$ ipython --no-banner

In [1]: import numpy as np

In [2]: np.set_printoptions(precision=3, suppress=True, linewidth=160)

In [3]: data = np.loadtxt("run4.csv", delimiter=",")

In [4]: data
Out[4]: 
array([[ 0.,  2., -1.,  1.,  1.],
       [-2.,  0.,  1.,  1.,  2.],
       [ 1., -1.,  0., -1.,  0.],
       [-1., -1.,  1.,  0.,  0.],
       [-1., -2.,  0.,  0.,  0.]])

In [5]: # antisymmetric, zero diagonal

In [6]: M2 = data / np.sqrt((data ** 2).mean(axis=1, keepdims=True))

In [7]: data - data.mean(axis=1, keepdims=True)
Out[7]: 
array([[-0.6,  1.4, -1.6,  0.4,  0.4],
       [-2.4, -0.4,  0.6,  0.6,  1.6],
       [ 1.2, -0.8,  0.2, -0.8,  0.2],
       [-0.8, -0.8,  1.2,  0.2,  0.2],
       [-0.4, -1.4,  0.6,  0.6,  0.6]])

In [8]: np.linalg.matrix_rank(data - data.mean(axis=1, keepdims=True))
Out[8]: np.int64(4)

In [9]: np.linalg.norm(M2, axis=1)
Out[9]: array([2.236, 2.236, 2.236, 2.236, 2.236])

In [10]: round(np.linalg.det(2 * data), 3), round(float(np.linalg.det(data)), 3)
Out[10]: (np.float64(0.0), 0.0)

In [11]: np.einsum("ii->", data)
Out[11]: np.float64(0.0)

In [12]: np.round(np.linalg.det(data[::-1]), 3)
Out[12]: np.float64(0.0)

In [13]: np.einsum("ij,ji->", data, data)
Out[13]: np.float64(-28.0)

In [14]: np.linalg.cond(data) > 100
Out[14]: np.True_

In [15]: np.linalg.matrix_rank(data, rtol=0.1)
Out[15]: np.int64(4)

In [16]: U, sv, Vh = np.linalg.svd(data)

In [17]: sv.round(3) + 0
Out[17]: array([3.582, 3.582, 1.081, 1.081, 0.   ])

In [18]: np.argmax(sv[:-1] / (sv[1:] + 1e-6)) + 1
Out[18]: np.int64(4)

In [19]: M2 = U[:, :4] @ np.diag(sv[:4]) @ Vh[:4]

In [20]: round(np.abs(data - M2).max(), 3)
Out[20]: np.float64(0.0)

In [21]: round(float(np.linalg.norm(data - M2, 2)), 3), round(sv[4], 3)
Out[21]: (0.0, np.float64(0.0))

In [22]: round(np.linalg.norm(data - M2) / np.linalg.norm(data), 3)
Out[22]: np.float64(0.0)

In [23]: np.linalg.matrix_rank(M2)
Out[23]: np.int64(4)

In [24]: M2.round(3) + 0
Out[24]: 
array([[ 0.,  2., -1.,  1.,  1.],
       [-2.,  0.,  1.,  1.,  2.],
       [ 1., -1.,  0., -1.,  0.],
       [-1., -1.,  1.,  0.,  0.],
       [-1., -2.,  0.,  0.,  0.]])

In [25]: A = np.abs(np.array([[-1, 2, 2], [0, -1, 0], [-2, 2, -1]])) + np.eye(3)

In [26]: A = A / A.sum(axis=1, keepdims=True)

In [27]: A
Out[27]: 
array([[0.333, 0.333, 0.333],
       [0.   , 1.   , 0.   ],
       [0.333, 0.333, 0.333]])

In [28]: # looks like rank 2

In [29]: U, sv, Vh = np.linalg.svd(A)

In [30]: V = Vh[:(sv > 1e-8).sum()]

In [31]: rng = np.random.default_rng(79)

In [32]: x = A[1] + -1 * A[0] + rng.integers(2) * np.eye(3)[0]

In [33]: x
Out[33]: array([-0.333,  0.667, -0.333])

In [34]: np.diag(V.T @ V)
Out[34]: array([0.5, 1. , 0.5])

In [35]: E = np.load("block6.npy")

In [36]: E
Out[36]: 
array([[1., 0., 3., 1., 0.],
       [1., 4., 3., 3., 1.],
       [0., 0., 1., 1., 0.],
       [0., 0., 1., 0., 1.],
       [0., 0., 1., 1., 1.]])

In [37]: t = np.radians(45)

In [38]: r_ = np.eye(5)

In [39]: r_[2, 2] = r_[1, 1] = np.cos(t)

In [40]: r_[2, 1], r_[1, 2] = -np.sin(t), np.sin(t)

In [41]: r_
Out[41]: 
array([[ 1.   ,  0.   ,  0.   ,  0.   ,  0.   ],
       [ 0.   ,  0.707,  0.707,  0.   ,  0.   ],
       [ 0.   , -0.707,  0.707,  0.   ,  0.   ],
       [ 0.   ,  0.   ,  0.   ,  1.   ,  0.   ],
       [ 0.   ,  0.   ,  0.   ,  0.   ,  1.   ]])

In [42]: M2 = E @ r_.T

In [43]: np.linalg.svd(E, compute_uv=False), np.linalg.svd(M2, compute_uv=False)
Out[43]: 
(array([6.712, 2.523, 1.342, 0.861, 0.204]),
 array([6.712, 2.523, 1.342, 0.861, 0.204]))

In [44]: np.abs(M2 - E).max(axis=0)
Out[44]: array([0.   , 2.121, 3.707, 0.   , 0.   ])

In [45]: np.allclose(np.linalg.norm(E, axis=1), np.linalg.norm(M2, axis=1))
Out[45]: True

In [46]: np.allclose(E @ E.T, M2 @ M2.T)
Out[46]: True

In [47]: M2
Out[47]: 
array([[ 1.   ,  2.121,  2.121,  1.   ,  0.   ],
       [ 1.   ,  4.95 , -0.707,  3.   ,  1.   ],
       [ 0.   ,  0.707,  0.707,  1.   ,  0.   ],
       [ 0.   ,  0.707,  0.707,  0.   ,  1.   ],
       [ 0.   ,  0.707,  0.707,  1.   ,  1.   ]])

In [48]: np.trace(E)
Out[48]: np.float64(7.0)

In [49]: np.sort(np.abs(np.linalg.eigvals(E)))
Out[49]: array([0.555, 0.802, 1.   , 2.247, 4.   ])

In [50]: np.round(np.abs(np.linalg.eigvals(E)).max(), 3)
Out[50]: np.float64(4.0)

In [51]: t3 = np.stack([E, -3 * E, E[::-1]])

In [52]: t3.sum(axis=0)
Out[52]: 
array([[-2.,  0., -5., -1.,  1.],
       [-2., -8., -5., -6., -1.],
       [ 0.,  0., -1., -1.,  0.],
       [ 1.,  4.,  1.,  3., -1.],
       [ 1.,  0.,  1., -1., -2.]])

In [53]: t3.shape
Out[53]: (3, 5, 5)

In [54]: np.einsum("bij,cij->bc", t3, t3)
Out[54]: 
array([[  54., -162.,   18.],
       [-162.,  486.,  -54.],
       [  18.,  -54.,   54.]])

In [55]: m1 = np.loadtxt("a.csv", delimiter=",")

In [56]: m1
Out[56]: 
array([[ 3.,  4.,  5.,  6.,  7.],
       [ 8.,  9., 10., 11., 12.],
       [13., 14., 15., 16., 17.]])

In [57]: # rank 2

In [58]: U, sv, Vh = np.linalg.svd(m1)

In [59]: V = Vh[:(sv > 1e-8).sum()]

In [60]: x = m1[1] + 4 * m1[2] + rng.integers(2) * np.eye(5)[2]

In [61]: x
Out[61]: array([60., 65., 71., 75., 80.])

In [62]: np.allclose(V.T @ V @ x, x)
Out[62]: False

In [63]: round(float(np.linalg.norm(m1) ** 2 / np.linalg.norm(m1, 2) ** 2), 3)
Out[63]: 1.002

In [64]: round(float(np.linalg.norm(m1[1] - m1[0])), 3)
Out[64]: 11.18

In [65]: np.linalg.norm(m1, axis=1)
Out[65]: array([11.619, 22.583, 33.69 ])

In [66]: round(np.linalg.norm(m1[1], 1), 3), round(np.linalg.norm(m1[1], np.inf), 3)
Out[66]: (np.float64(50.0), np.float64(12.0))

In [67]: np.round(np.linalg.norm(m1, 1), 3), round(np.linalg.norm(m1, np.inf), 3)
Out[67]: (np.float64(36.0), np.float64(75.0))

In [68]: J = np.cumsum(np.array([[1, 0, 2, 0],
    ...:     [2, 1, 2, 2],
    ...:     [0, 1, 3, 2],
    ...:     [3, 0, 1, 1],
    ...:     [1, 1, 3, 2],
    ...:     [0, 2, 0, 2],
    ...:     [2, 3, 3, 3],
    ...:     [3, 0, 1, 2],
    ...:     [0, 0, 2, 2],
    ...:     [1, 1, 3, 1],
    ...:     [2, 0, 2, 2],
    ...:     [3, 1, 0, 2],
    ...:     [0, 3, 3, 3],
    ...:     [3, 3, 3, 2],
    ...:     [2, 2, 3, 1],
    ...:     [0, 2, 2, 0],
    ...:     [0, 2, 0, 0],
    ...:     [3, 0, 3, 1],
    ...:     [2, 0, 3, 2],
    ...:     [1, 1, 3, 3],
    ...:     [1, 1, 0, 3],
    ...:     [2, 2, 0, 2],
    ...:     [3, 3, 3, 2],
    ...:     [1, 1, 3, 1],
    ...:     [3, 0, 0, 1],
    ...:     [3, 3, 3, 2],
    ...:     [1, 1, 1, 3],
    ...:     [0, 1, 2, 2],
    ...:     [1, 0, 2, 0]]), axis=0)

In [69]: J
Out[69]: 
array([[ 1,  0,  2,  0],
       [ 3,  1,  4,  2],
       [ 3,  2,  7,  4],
       [ 6,  2,  8,  5],
       [ 7,  3, 11,  7],
       [ 7,  5, 11,  9],
       [ 9,  8, 14, 12],
       [12,  8, 15, 14],
       [12,  8, 17, 16],
       [13,  9, 20, 17],
       [15,  9, 22, 19],
       [18, 10, 22, 21],
       [18, 13, 25, 24],
       [21, 16, 28, 26],
       [23, 18, 31, 27],
       [23, 20, 33, 27],
       [23, 22, 33, 27],
       [26, 22, 36, 28],
       [28, 22, 39, 30],
       [29, 23, 42, 33],
       [30, 24, 42, 36],
       [32, 26, 42, 38],
       [35, 29, 45, 40],
       [36, 30, 48, 41],
       [39, 30, 48, 42],
       [42, 33, 51, 44],
       [43, 34, 52, 47],
       [43, 35, 54, 49],
       [44, 35, 56, 49]])

In [70]: x = np.array([1, 2, 0, 2])

In [71]: y = J @ x

In [72]: beta, lr = np.zeros(4), 1 / np.linalg.norm(J, 2) ** 2

In [73]: for i in range(30):
    ...:     beta -= lr * J.T @ (J @ beta - y)
    ...:     if i % 10 == 0: print(i, round(np.linalg.norm(J @ beta - y), 3))
    ...: 
0 16.581
10 16.429
20 16.279

In [74]: beta
Out[74]: array([1.058, 0.867, 1.339, 1.195])

In [75]: round(np.linalg.cond(J), 3)
Out[75]: np.float64(57.503)

In [76]: r0 = np.array([3, 0, 2, 3])

In [77]: v = np.array([8, -6, 2, 8])

In [78]: arr = np.outer(r0, v)

In [79]: arr
Out[79]: 
array([[ 24, -18,   6,  24],
       [  0,   0,   0,   0],
       [ 16, -12,   4,  16],
       [ 24, -18,   6,  24]])

In [80]: r = np.linalg.matrix_rank(arr)

In [81]: r
Out[81]: np.int64(1)

In [82]: null = np.linalg.svd(arr)[2][r:].T

In [83]: np.round(arr @ null, 3) + 0
Out[83]: 
array([[0., 0., 0.],
       [0., 0., 0.],
       [0., 0., 0.],
       [0., 0., 0.]])

In [84]: null @ null.T
Out[84]: 
array([[ 0.619,  0.286, -0.095, -0.381],
       [ 0.286,  0.786,  0.071,  0.286],
       [-0.095,  0.071,  0.976, -0.095],
       [-0.381,  0.286, -0.095,  0.619]])

In [85]: [int(np.linalg.matrix_rank(arr[:i])) for i in range(1, len(arr) + 1)]
Out[85]: [1, 1, 1, 1]

In [86]: [int(np.linalg.matrix_rank(arr[:, :j + 1])) for j in range(4)]
Out[86]: [1, 1, 1, 1]

In [87]: np.linalg.matrix_rank(arr.T @ arr), np.linalg.matrix_rank(arr @ arr.T)
Out[87]: (np.int64(1), np.int64(1))

In [88]: np.allclose(arr @ null, 0)
Out[88]: True

In [89]: F = np.load("data.npy")

In [90]: F
Out[90]: 
array([[ -1.5,   0.5,   4. ,  -1.8],
       [ -0.5,  -0.5, -12. ,   1.3],
       [  1.7,  -0.3,   0. ,  -0.4],
       [ -0.6,  -1. , -12. ,  -0.1],
       [ -0.4,   0.9,   6. ,  -1.9]])

In [91]: W = np.array([[0, -2, 0, -1, 4],
    ...:     [1, 4, -4, 2, 5],
    ...:     [1, 1, 2, -2, 4],
    ...:     [-4, 1, 2, -4, -1]])

In [92]: beta = np.array([-3, 1, -3, 2, 2])

In [93]: act = np.maximum(F @ W + beta, 0)

In [94]: (act > 0).mean(axis=0)
Out[94]: array([0.4, 0.4, 0.2, 0.8, 0.6])

In [95]: act
Out[95]: 
array([[ 8.7,  8.2,  0. ,  3.7, 16.3],
       [ 0. ,  0. ,  0. , 20.3,  0. ],
       [ 0. ,  0. ,  0. ,  1.3,  7.7],
       [ 0. ,  0. ,  0. , 25. ,  0. ],
       [11.5,  9.5,  1.6,  0. , 30.8]])

In [96]: np.linalg.matrix_rank(act)
Out[96]: np.int64(4)

In [97]: (act > 0).astype(int)
Out[97]: 
array([[1, 1, 0, 1, 1],
       [0, 0, 0, 1, 0],
       [0, 0, 0, 1, 1],
       [0, 0, 0, 1, 0],
       [1, 1, 1, 0, 1]])

In [98]: C = np.array([[3, 2, 3], [2, 2, 0], [3, 1, 0], [1, 0, 0], [0, 3, 3]])

In [99]: W @ C
Out[99]: 
array([[ -5,   8,  12],
       [  1,  21,  18],
       [  9,  18,  15],
       [ -8,  -7, -15]])

In [100]: (act @ C).round(6).argmax(axis=1)
Out[100]: array([1, 0, 1, 0, 1])

In [101]: act @ C
Out[101]: 
array([[ 46.2,  82.7,  75. ],
       [ 20.3,   0. ,   0. ],
       [  1.3,  23.1,  23.1],
       [ 25. ,   0. ,   0. ],
       [ 58.3, 136. , 126.9]])

In [102]: M2 = np.c_[F[:, :2] @ np.array([[-1, 2], [-2, -1]]), np.array([3, 0, 3, -2, 3])]

In [103]: M2
Out[103]: 
array([[ 0.5, -3.5,  3. ],
       [ 1.5, -0.5,  0. ],
       [-1.1,  3.7,  3. ],
       [ 2.6, -0.2, -2. ],
       [-1.4, -1.7,  3. ]])

In [104]: np.linalg.norm(np.linalg.qr(F)[0].T @ M2, axis=0) ** 2 / ((M2 ** 2).sum(axis=0) + 1e-12)
Out[104]: array([1.   , 1.   , 0.769])

In [105]: np.round(np.linalg.lstsq(F, M2[:, 0])[0], 3) + 0
Out[105]: array([-1., -2.,  0.,  0.])

In [106]: r0 = np.array([0, 0])

In [107]: np.correlate(M2[2], M2[3], "full")
Out[107]: array([ 2.2 , -7.18, -9.6 ,  9.02,  7.8 ])

In [108]: np.polyval(r0, M2[2])
Out[108]: array([0., 0., 0.])

In [109]: np.array([np.convolve(row, r0, "same") for row in M2])
Out[109]: 
array([[0., 0., 0.],
       [0., 0., 0.],
       [0., 0., 0.],
       [0., 0., 0.],
       [0., 0., 0.]])

In [110]: x = np.array([-2, -1, 1, -1])

In [111]: y = F @ x

In [112]: np.linalg.lstsq(F, y)[0]
Out[112]: array([-2., -1.,  1., -1.])

In [113]: y
Out[113]: array([  8.3, -11.8,  -2.7,  -9.7,   7.8])

In [114]: y = y + 0.3 * rng.normal(size=5)

In [115]: y
Out[115]: array([  8.08 , -11.677,  -2.859,  -9.311,   7.802])

In [116]: beta, *_ = np.linalg.lstsq(F, y)

In [117]: beta
Out[117]: array([-2.028, -1.05 ,  0.982, -1.01 ])

In [118]: beta.round()
Out[118]: array([-2., -1.,  1., -1.])

In [119]: [round(float(np.linalg.norm(np.linalg.solve(F.T @ F + lam * np.eye(4), F.T @ y))), 2) for lam in (0, 1, 10, 100)]
Out[119]: [2.68, 2.04, 1.3, 0.77]

In [120]: np.round(F.T @ (y - F @ beta), 3) + 0
Out[120]: array([0., 0., 0., 0.])

In [121]: mat = np.load("arr.npy")

In [122]: mat
Out[122]: 
array([[0., 1., 1., 1.],
       [1., 0., 1., 1.],
       [1., 1., 0., 1.],
       [1., 1., 1., 0.]])

In [123]: # symmetric, so the eigenvalues are real

In [124]: evals, V = np.linalg.eig(mat)

In [125]: np.sort(np.linalg.eigvals(mat.T))
Out[125]: array([-1., -1., -1.,  3.])

In [126]: np.sort(np.linalg.eigvals(np.linalg.inv(mat)))
Out[126]: array([-1.   -0.j, -1.   +0.j, -1.   +0.j,  0.333+0.j])

In [127]: np.round(mat @ V[:, 0] - evals[0] * V[:, 0], 3) + 0
Out[127]: array([0., 0., 0., 0.])

In [128]: round(np.linalg.norm(mat) ** 2 / np.linalg.norm(mat, 2) ** 2, 3)
Out[128]: np.float64(1.333)

In [129]: round(np.linalg.norm(mat[0], 1), 3), np.round(np.linalg.norm(mat[0], np.inf), 3)
Out[129]: (np.float64(3.0), np.float64(1.0))

In [130]: evals, V = np.linalg.eigh(mat)

In [131]: np.linalg.eigvalsh(mat + -2 * np.eye(4))
Out[131]: array([-3., -3., -3.,  1.])

In [132]: np.round(V.T @ V, 3) + 0
Out[132]: 
array([[1., 0., 0., 0.],
       [0., 1., 0., 0.],
       [0., 0., 1., 0.],
       [0., 0., 0., 1.]])

In [133]: (evals > 1e-8).sum(), (evals < -1e-8).sum()
Out[133]: (np.int64(1), np.int64(3))

In [134]: evals
Out[134]: array([-1., -1., -1.,  3.])

In [135]: np.unique(evals.round(6) + 0, return_counts=True)[1]
Out[135]: array([3, 1])

In [136]: np.abs(V[:, -1]).round(6).argmax()
Out[136]: np.int64(0)

In [137]: mat.sum(axis=0)
Out[137]: array([3., 3., 3., 3.])

In [138]: mat @ mat
Out[138]: 
array([[3., 2., 2., 2.],
       [2., 3., 2., 2.],
       [2., 2., 3., 2.],
       [2., 2., 2., 3.]])

In [139]: L = np.diag(mat.sum(axis=1)) - mat

In [140]: np.round(np.linalg.eigvalsh(L), 3) + 0
Out[140]: array([0., 4., 4., 4.])

In [141]: np.linalg.matrix_rank(L)
Out[141]: np.int64(3)

In [142]: L
Out[142]: 
array([[ 3., -1., -1., -1.],
       [-1.,  3., -1., -1.],
       [-1., -1.,  3., -1.],
       [-1., -1., -1.,  3.]])
